$ python3 -q
>>> import numpy as np
>>> np.set_printoptions(precision=4, suppress=True, linewidth=160, legacy="1.25")
>>> rd = lambda a: np.round(a, 4) + 0
>>> K = np.loadtxt("layer15.csv", delimiter=",")
>>> K
array([[-3., -2., -1.],
       [ 0.,  1.,  2.],
       [ 3.,  4.,  5.],
       [ 6.,  7.,  8.]])
>>> # rows and columns are dependent
>>> Uu, sv, VT = np.linalg.svd(K)
>>> np.argmax(sv[:-1] / (sv[1:] + 1e-6)) + 1
2
>>> rd(sv)
array([14.592 ,  2.2521,  0.    ])
>>> M2 = Uu[:, :2] @ np.diag(sv[:2]) @ VT[:2]
>>> np.linalg.matrix_rank(M2)
2
>>> rd(np.abs(K - M2).max())
0.0
>>> rd(M2)
array([[-3., -2., -1.],
       [ 0.,  1.,  2.],
       [ 3.,  4.,  5.],
       [ 6.,  7.,  8.]])
>>> M2 = np.array([[6, 6, 9], [1, 0, 0], [2, 0, 7]])
>>> np.vstack([K, M2.T]).shape
(7, 3)
>>> np.einsum("ij,ij->i", K, K)
array([ 14.,   5.,  50., 149.])
>>> np.einsum("ij->j", K)
array([ 6., 10., 14.])
>>> np.linalg.matrix_rank(K @ M2)
2
>>> M2.T @ K.T
array([[-22.,   5.,  32.,  59.],
       [-18.,   0.,  18.,  36.],
       [-34.,  14.,  62., 110.]])
>>> Uu, sv, VT = np.linalg.svd(K)
>>> V = VT[:(sv > 1e-8).sum()]
>>> rng = np.random.default_rng(965)
>>> x0 = K[2] + -3 * K[0] + rng.integers(2) * np.eye(3)[1]
>>> x0
array([12., 11.,  8.])
>>> print(rd(np.diag(V.T @ V)))
[0.8333 0.3333 0.8333]
>>> rd(V.T @ V)
array([[ 0.8333,  0.3333, -0.1667],
       [ 0.3333,  0.3333,  0.3333],
       [-0.1667,  0.3333,  0.8333]])
>>> rd(np.linalg.norm(x0 - V.T @ V @ x0))
0.8165
>>> np.linalg.matrix_rank(np.vstack([K, x0]))
3
>>> M2 = K / np.linalg.norm(K, axis=1, keepdims=True)
>>> cov = M2 @ M2.T
>>> (cov - 2 * np.eye(4)).round(6).argmax(axis=1)
array([1, 2, 3, 2])
>>> print(rd(np.degrees(np.arccos(np.clip(cov[0, 2], -1, 1)))))
146.2554
>>> np.argwhere(np.triu(np.abs(cov) > 0.95, 1))
array([[2, 3]])
>>> rd(np.linalg.norm(M2, axis=1))
array([1., 1., 1., 1.])
>>> rk = np.linalg.matrix_rank(K)
>>> rk
2
>>> ns = np.linalg.svd(K)[2][rk:].T
>>> print(np.allclose(K @ ns, 0))
True
>>> [int(np.linalg.matrix_rank(K[:i])) for i in range(1, len(K) + 1)]
[1, 2, 2, 2]
>>> rd(ns[:, 0] / ns[np.abs(ns[:, 0]).round(6).argmax(), 0])
array([-0.5,  1. , -0.5])
>>> arr = np.load("m.npy")
>>> rd(arr)
array([[0.5   , 0.5   , 0.    , 0.    , 0.    ],
       [0.3333, 0.3333, 0.    , 0.    , 0.3333],
       [0.    , 0.    , 0.3333, 0.3333, 0.3333],
       [0.    , 0.3333, 0.3333, 0.3333, 0.    ],
       [0.    , 0.    , 0.    , 0.    , 1.    ]])
>>> # column 3 repeats column 2
>>> x0 = np.array([3, -3, -2, 3, -2])
>>> h = np.maximum(arr @ x0, 0)
>>> rd(np.tanh(arr @ x0))
array([ 0.    , -0.5828, -0.3215, -0.5828, -0.964 ])
>>> arr.T @ h
array([0., 0., 0., 0., 0.])
>>> h
array([0., 0., 0., 0., 0.])
>>> rd(np.einsum("ij,ji->", arr, arr))
2.1389
>>> rd(np.linalg.eigvals(arr).sum().real)
2.5
>>> print(rd(np.linalg.det(arr.T)))
0.0
>>> np.einsum("ii->", arr)
2.5
>>> data = np.load("dump.npy")
>>> print(data)
[[ -78   -2    5    2    5   -5    2    4]
 [   5 -181   -4    0   -3    4   -4    4]
 [   0    0   56   -3   -5    1   -4   -5]
 [  -1   -2   -1   -2    5   -4   -1   -3]
 [  -4   -4   -2   -2  -23   -5   -3    1]
 [  -1    4    3   -5    3   17    3   -1]
 [   4   -3   -4    0   -4    4  184    2]
 [  -4    4   -3    3    2   -1    2  -40]]
>>> x0 = np.array([0, 1, 1, 0, 0, 2, 2, 1])
>>> target = data @ x0
>>> coef, lr = np.zeros(8), 1 / np.linalg.norm(data, 2) ** 2
>>> for i in range(40):
...     coef -= lr * data.T @ (data @ coef - target)
...     if i % 10 == 0: print(i, round(np.linalg.norm(data @ coef - target), 4))
... 
0 76.3209
10 45.0385
20 32.5946
30 26.4329
>>> rd(coef)
array([ 0.0859,  0.9697,  1.0175, -0.2363,  0.1064,  0.6893,  2.0327,  0.8558])
>>> rd(np.linalg.cond(data))
48.0829
>>> t = np.radians(90)
>>> R = np.eye(8)
>>> R[4, 4] = R[3, 3] = np.cos(t)
>>> R[4, 3], R[3, 4] = -np.sin(t), np.sin(t)
>>> rd(R)
array([[ 1.,  0.,  0.,  0.,  0.,  0.,  0.,  0.],
       [ 0.,  1.,  0.,  0.,  0.,  0.,  0.,  0.],
       [ 0.,  0.,  1.,  0.,  0.,  0.,  0.,  0.],
       [ 0.,  0.,  0.,  0.,  1.,  0.,  0.,  0.],
       [ 0.,  0.,  0., -1.,  0.,  0.,  0.,  0.],
       [ 0.,  0.,  0.,  0.,  0.,  1.,  0.,  0.],
       [ 0.,  0.,  0.,  0.,  0.,  0.,  1.,  0.],
       [ 0.,  0.,  0.,  0.,  0.,  0.,  0.,  1.]])
>>> M2 = data @ R.T
>>> np.allclose(data @ data.T, M2 @ M2.T)
True
